$ python -q
>>> import numpy as np
>>> np.set_printoptions(precision=2, suppress=True, linewidth=200)
>>> def rd(a):
...     return np.round(a, 2) + 0
... 
>>> M = np.load("test0.npy")
>>> M
array([[ 8, 16,  6, 12],
       [16,  0, 12,  0],
       [ 0,  0,  1,  2],
       [ 0,  0,  2,  0]])
>>> ev, V = np.linalg.eig(M)
>>> rd(np.sort(np.linalg.eigvals(np.linalg.inv(M))))
array([-0.64, -0.08,  0.05,  0.39])
>>> rd(ev)
array([ 20.49, -12.49,   2.56,  -1.56])
>>> M @ V[:, 0] - ev[0] * V[:, 0]
array([0., 0., 0., 0.])
>>> np.prod(ev)
np.float64(1024.0)
>>> np.allclose(M @ M.T, M.T @ M)
False
>>> rd(np.abs(np.linalg.eigvals(M)).max())
np.float64(20.49)
>>> (M - M.T) / 2
array([[ 0.,  0.,  3.,  6.],
       [ 0.,  0.,  6.,  0.],
       [-3., -6.,  0.,  0.],
       [-6.,  0.,  0.,  0.]])
>>> np.allclose(M, M.T)
False
>>> rd(np.linalg.det(M))
np.float64(1024.0)
>>> (M + M.T) / 2
array([[ 8., 16.,  3.,  6.],
       [16.,  0.,  6.,  0.],
       [ 3.,  6.,  1.,  2.],
       [ 6.,  0.,  2.,  0.]])
>>> P = np.triu(np.array([[-1, 0, -1, -1], [-1, 0, 2, 0], [3, 0, 1, -1], [0, -2, 3, -2]]), 1) + np.eye(4)
>>> M2 = P @ M @ np.linalg.inv(P)
>>> rd(np.poly(M2))
array([   1.,   -9., -252.,  288., 1024.])
>>> M2
array([[  8.,  16., -21.,  -3.],
       [ 16.,   0.,  30.,  50.],
       [  0.,   0.,  -1.,   1.],
       [  0.,   0.,   2.,   2.]])
>>> P @ M - M @ P
array([[  0.,   0., -27.,  12.],
       [  0.,   0.,  18.,  32.],
       [  0.,   0.,  -2.,   1.],
       [  0.,   0.,   0.,   2.]])
>>> np.trace(M2), np.trace(M)
(np.float64(9.0), np.int64(9))
>>> data = np.array([[1, 0], [1, 1]])
>>> M2 = np.linalg.inv(data)
>>> np.allclose(M2, data.T)
False
>>> rd(np.linalg.cond(data))
np.float64(2.62)
>>> np.linalg.matrix_rank(data - data[0, 0] * np.eye(2))
np.int64(1)
>>> [int(np.linalg.matrix_rank(np.linalg.matrix_power(data, p))) for p in range(1, 3)]
[2, 2]
>>> f = np.array([-4, 1, 0])
>>> r1 = np.array([-3, 3, 0])
>>> A = f[:, None] + r1[None, :]
>>> A
array([[-7, -1, -4],
       [-2,  4,  1],
       [-3,  3,  0]])
>>> x0 = np.array([-2, 3, 1])
>>> A @ x0
array([ 7, 17, 15])
>>> (A * x0).sum(axis=1)
array([ 7, 17, 15])
>>> A @ np.ones(3)
array([-12.,   3.,   0.])
>>> A * x0
array([[14, -3, -4],
       [ 4, 12,  1],
       [ 6,  9,  0]])
>>> U, s, Vh = np.linalg.svd(A)
>>> np.argmax(s[:-1] / (s[1:] + 1e-6)) + 1
np.int64(2)
>>> M2 = U[:, :2] @ np.diag(s[:2]) @ Vh[:2]
>>> rd(np.linalg.norm(A - M2) / np.linalg.norm(A))
np.float64(0.0)
>>> np.allclose(A @ A.T, A.T @ A)
False
>>> np.trace(A)
np.int64(-3)
>>> (A + A.T) / 2
array([[-7. , -1.5, -3.5],
       [-1.5,  4. ,  2. ],
       [-3.5,  2. ,  0. ]])
>>> rd(np.linalg.det(A))
np.float64(0.0)
>>> (A - A.T) / 2
array([[ 0. ,  0.5, -0.5],
       [-0.5,  0. , -1. ],
       [ 0.5,  1. ,  0. ]])
>>> def softmax(z):
...     e = np.exp(z - z.max(axis=-1, keepdims=True))
...     return e / e.sum(axis=-1, keepdims=True)
... 
>>> rd(softmax(A[1]))
array([0.  , 0.95, 0.05])
>>> rd(softmax(A[1] + 4))
array([0.  , 0.95, 0.05])
>>> scores = A @ A.T / np.sqrt(3)
>>> rd(softmax(scores + np.triu(np.full(scores.shape, -np.inf), 1)))
array([[1.  , 0.  , 0.  ],
       [0.  , 1.  , 0.  ],
       [0.33, 0.33, 0.33]])
>>> rd(softmax(scores)[1] @ A)
array([-2.15,  3.85,  0.85])
>>> rd(softmax(scores))
array([[1.  , 0.  , 0.  ],
       [0.  , 0.85, 0.15],
       [0.33, 0.33, 0.33]])
>>> rng = np.random.default_rng(782660)
>>> M2 = A + rng.integers(-2, 3, (3, 2)) @ rng.integers(-2, 3, (2, 3))
>>> M2
array([[-12,   4,  -5],
       [  0,   2,   1],
       [ -6,   6,   1]])
>>> M2 - A
array([[-5,  5, -1],
       [ 2, -2,  0],
       [-3,  3,  1]])
>>> rd(np.linalg.svd(M2 - A, compute_uv=False))
array([8.72, 1.38, 0.  ])
>>> X = np.load("case3.npy")
>>> X
array([[-2.,  1.,  0.,  0.,  0.],
       [ 0., -2.,  1.,  0.,  0.],
       [ 0.,  0., -2.,  1.,  0.],
       [ 0.,  0.,  0., -2.,  1.],
       [ 0.,  0.,  0.,  0., -2.]])
>>> # triangular, det is the product of the diagonal
>>> np.einsum("ii->", X)
np.float64(-10.0)
>>> rd(np.linalg.det(X[::-1]))
np.float64(-32.0)
>>> rd(np.linalg.det(X.T))
np.float64(-32.0)
>>> rd(np.linalg.eigvals(X))
array([-2., -2., -2., -2., -2.])
>>> np.kron(np.eye(2, dtype=int), X)
array([[-2.,  1.,  0.,  0.,  0., -0.,  0.,  0.,  0.,  0.],
       [ 0., -2.,  1.,  0.,  0.,  0., -0.,  0.,  0.,  0.],
       [ 0.,  0., -2.,  1.,  0.,  0.,  0., -0.,  0.,  0.],
       [ 0.,  0.,  0., -2.,  1.,  0.,  0.,  0., -0.,  0.],
       [ 0.,  0.,  0.,  0., -2.,  0.,  0.,  0.,  0., -0.],
       [-0.,  0.,  0.,  0.,  0., -2.,  1.,  0.,  0.,  0.],
       [ 0., -0.,  0.,  0.,  0.,  0., -2.,  1.,  0.,  0.],
       [ 0.,  0., -0.,  0.,  0.,  0.,  0., -2.,  1.,  0.],
       [ 0.,  0.,  0., -0.,  0.,  0.,  0.,  0., -2.,  1.],
       [ 0.,  0.,  0.,  0., -0.,  0.,  0.,  0.,  0., -2.]])
>>> X - X[0]
array([[ 0.,  0.,  0.,  0.,  0.],
       [ 2., -3.,  1.,  0.,  0.],
       [ 2., -1., -2.,  1.,  0.],
       [ 2., -1.,  0., -2.,  1.],
       [ 2., -1.,  0.,  0., -2.]])
>>> np.abs(X).max()
np.float64(2.0)
>>> X.sum(axis=0)
array([-2., -1., -1., -1., -1.])
>>> rd(np.linalg.svd(X, compute_uv=False))
array([2.9 , 2.61, 2.16, 1.65, 1.19])
>>> np.count_nonzero(X)
np.int64(9)
>>> X.mean(axis=0)
array([-0.4, -0.2, -0.2, -0.2, -0.2])
>>> X.sum(axis=1)
array([-1., -1., -1., -1., -2.])
>>> K = np.eye(3, dtype=int)[rng.permutation(3)] * np.array([1, 1, 0])
>>> K
array([[0, 1, 0],
       [1, 0, 0],
       [0, 0, 0]])
>>> np.argsort(-np.linalg.norm(K, axis=0).round(6), kind="stable")[:3]
array([0, 1, 2])
>>> r = np.linalg.matrix_rank(K)
>>> r
np.int64(2)
>>> ns = np.linalg.svd(K)[2][r:].T
>>> [int(np.linalg.matrix_rank(K[:, :j + 1])) for j in range(3)]
[1, 2, 2]
>>> ns[:, 0] / ns[np.abs(ns[:, 0]).round(6).argmax(), 0]
array([0., 0., 1.])
>>> K @ ns
array([[0.],
       [0.],
       [0.]])
>>> K @ K
array([[1, 0, 0],
       [0, 1, 0],
       [0, 0, 0]])
>>> Lm = np.diag(K.sum(axis=1)) - K
>>> rd(np.linalg.eigvalsh(Lm))
array([0., 0., 2.])
>>> round(np.linalg.det(Lm[1:, 1:]))
0
>>> Lm @ np.ones(3)
array([0., 0., 0.])
>>> Lm
array([[ 1, -1,  0],
       [-1,  1,  0],
       [ 0,  0,  0]])
>>> rd(np.linalg.det(2 * K)), rd(np.linalg.det(K))
(np.float64(0.0), np.float64(0.0))
>>> np.poly(K)
array([ 1.,  0., -1.,  0.])
>>> arr = np.array([[0.0, 0.0, 1.0, 1.0, -2.0, 3.0],
...     [0.0, 0.0, -3.0, 1.0, 0.0, 3.0],
...     [1.0, -3.0, 0.0, 0.0, 0.0, 0.0],
...     [1.0, 1.0, 0.0, 0.0, 0.0, 0.0],
...     [-2.0, 0.0, 0.0, 0.0, 0.0, 0.0],
...     [3.0, 3.0, 0.0, 0.0, 0.0, 0.0]])
>>> rd(np.linalg.svd(A, compute_uv=False))
array([8.64, 5.51, 0.  ])
>>> rd(np.linalg.norm(A))
np.float64(10.25)
>>> A - A[0]
array([[0, 0, 0],
       [5, 5, 5],
       [4, 4, 4]])
>>> np.diff(A, axis=0)
array([[ 5,  5,  5],
       [-1, -1, -1]])
>>> np.unravel_index(np.abs(A).argmax(), A.shape)
(np.int64(0), np.int64(0))
>>> M2 = X / np.sqrt((X ** 2).mean(axis=1, keepdims=True))
>>> X - X.mean(axis=1, keepdims=True)
array([[-1.8,  1.2,  0.2,  0.2,  0.2],
       [ 0.2, -1.8,  1.2,  0.2,  0.2],
       [ 0.2,  0.2, -1.8,  1.2,  0.2],
       [ 0.2,  0.2,  0.2, -1.8,  1.2],
       [ 0.4,  0.4,  0.4,  0.4, -1.6]])
>>> rd(np.linalg.norm(M2, axis=1))
array([2.24, 2.24, 2.24, 2.24, 2.24])
>>> ev, V = np.linalg.eigh(arr)
>>> rd(V.T @ V)
array([[1., 0., 0., 0., 0., 0.],
       [0., 1., 0., 0., 0., 0.],
       [0., 0., 1., 0., 0., 0.],
       [0., 0., 0., 1., 0., 0.],
       [0., 0., 0., 0., 1., 0.],
       [0., 0., 0., 0., 0., 1.]])
>>> rd(V @ np.diag(ev) @ V.T)
array([[ 0.,  0.,  1.,  1., -2.,  3.],
       [ 0.,  0., -3.,  1.,  0.,  3.],
       [ 1., -3.,  0.,  0.,  0.,  0.],
       [ 1.,  1.,  0.,  0.,  0.,  0.],
       [-2.,  0.,  0.,  0.,  0.,  0.],
       [ 3.,  3.,  0.,  0.,  0.,  0.]])
>>> np.abs(V[:, -1]).round(6).argmax()
np.int64(5)
>>> rd(np.linalg.eigvalsh(arr @ arr))
array([ 0.  ,  0.  ,  9.72,  9.72, 24.28, 24.28])
>>> rd(np.abs(V[:, -1]))
array([0.43, 0.56, 0.26, 0.2 , 0.17, 0.6 ])
>>> np.unique(ev.round(6) + 0, return_counts=True)[1]
array([1, 1, 2, 1, 1])
>>> J = np.array([[5, 2, 3, 2, 2], [3, 0, 1, 0, 0], [5, 2, 3, 2, 2]])
>>> T = np.stack([J, -3 * J, J[::-1]])
>>> np.linalg.matrix_rank(T.reshape(3, -1))
np.int64(1)
>>> np.einsum("bij,cij->bc", T, T)
array([[ 102, -306,  102],
       [-306,  918, -306],
       [ 102, -306,  102]])
>>> U, s, Vh = np.linalg.svd(J)
>>> V = Vh[:(s > 1e-8).sum()]
>>> x0 = J[0] + 3 * J[1] + rng.integers(2) * np.eye(5)[2]
>>> x0
array([14.,  2.,  7.,  2.,  2.])
>>> np.linalg.matrix_rank(np.vstack([J, x0]))
np.int64(3)
>>> rd(np.linalg.norm(x0 - V.T @ V @ x0))
np.float64(0.89)
>>> np.allclose(V.T @ V @ x0, x0)
False
>>> ang = np.radians(30)
>>> r_ = np.eye(6)
>>> r_[4, 4] = r_[1, 1] = np.cos(ang)
>>> r_[4, 1], r_[1, 4] = -np.sin(ang), np.sin(ang)
>>> rd(r_)
array([[ 1.  ,  0.  ,  0.  ,  0.  ,  0.  ,  0.  ],
       [ 0.  ,  0.87,  0.  ,  0.  ,  0.5 ,  0.  ],
       [ 0.  ,  0.  ,  1.  ,  0.  ,  0.  ,  0.  ],
       [ 0.  ,  0.  ,  0.  ,  1.  ,  0.  ,  0.  ],
       [ 0.  , -0.5 ,  0.  ,  0.  ,  0.87,  0.  ],
       [ 0.  ,  0.  ,  0.  ,  0.  ,  0.  ,  1.  ]])
>>> M2 = arr @ r_.T
>>> np.allclose(arr @ arr.T, M2 @ M2.T)
True
>>> rd(np.linalg.svd(arr, compute_uv=False)), rd(np.linalg.svd(M2, compute_uv=False))
(array([4.93, 4.93, 3.12, 3.12, 0.  , 0.  ]), array([4.93, 4.93, 3.12, 3.12, 0.  , 0.  ]))
>>> np.argsort(-np.linalg.norm(J, axis=0).round(6), kind="stable")[:3]
array([0, 2, 1])
>>> np.linalg.cond(J) > 100
np.True_
>>> feats = np.load("w.npy")
>>> feats
array([[-0.3, -0.6, -0.6,  1.1],
       [ 0.1, -0.3, -1.3, -0.1],
       [ 1.7, -0.5,  1.3,  0. ],
       [-0.2,  1.4,  0.7,  2.2],
       [-0.2,  0. ,  0.6, -1.5],
       [ 0.9,  1.7,  0.8,  0.9],
       [ 0. ,  0.8, -0.1, -0.2],
       [ 0.5, -0.4, -1.6, -0.6],
       [-0.2, -1.5, -1. ,  0.1],
       [ 0.4, -1.1,  1.7,  1. ],
       [-0.3, -0.1,  1.1, -0.3],
       [-0.7, -0.6, -0.8,  0.6],
       [-0.5, -0.3,  0.6, -1.8],
       [ 0.2, -0.6, -0.2,  2. ],
       [-1.1, -0.1, -1.1,  0.6],
       [ 0.1,  0. , -1.1, -0.3],
       [ 3.5,  4.5,  1.5,  0.5]])
>>> M2 = np.array([[1, 1, -3], [2, 2, 0], [-3, -3, 1], [3, -2, -3]])
>>> np.linalg.matrix_rank(np.vstack([feats, M2.T]))
np.int64(4)
>>> np.vstack([feats, M2.T]).shape
(20, 4)
>>> rd(np.einsum("ij->j", feats))
array([3.9, 2.3, 0.5, 4.2])
>>> cen = feats - feats.mean(axis=0)
>>> V = np.linalg.svd(cen)[2][:1]
>>> M2 = cen - cen @ V.T @ V
>>> np.linalg.norm(M2, axis=1).round(6).argmax()
np.int64(9)
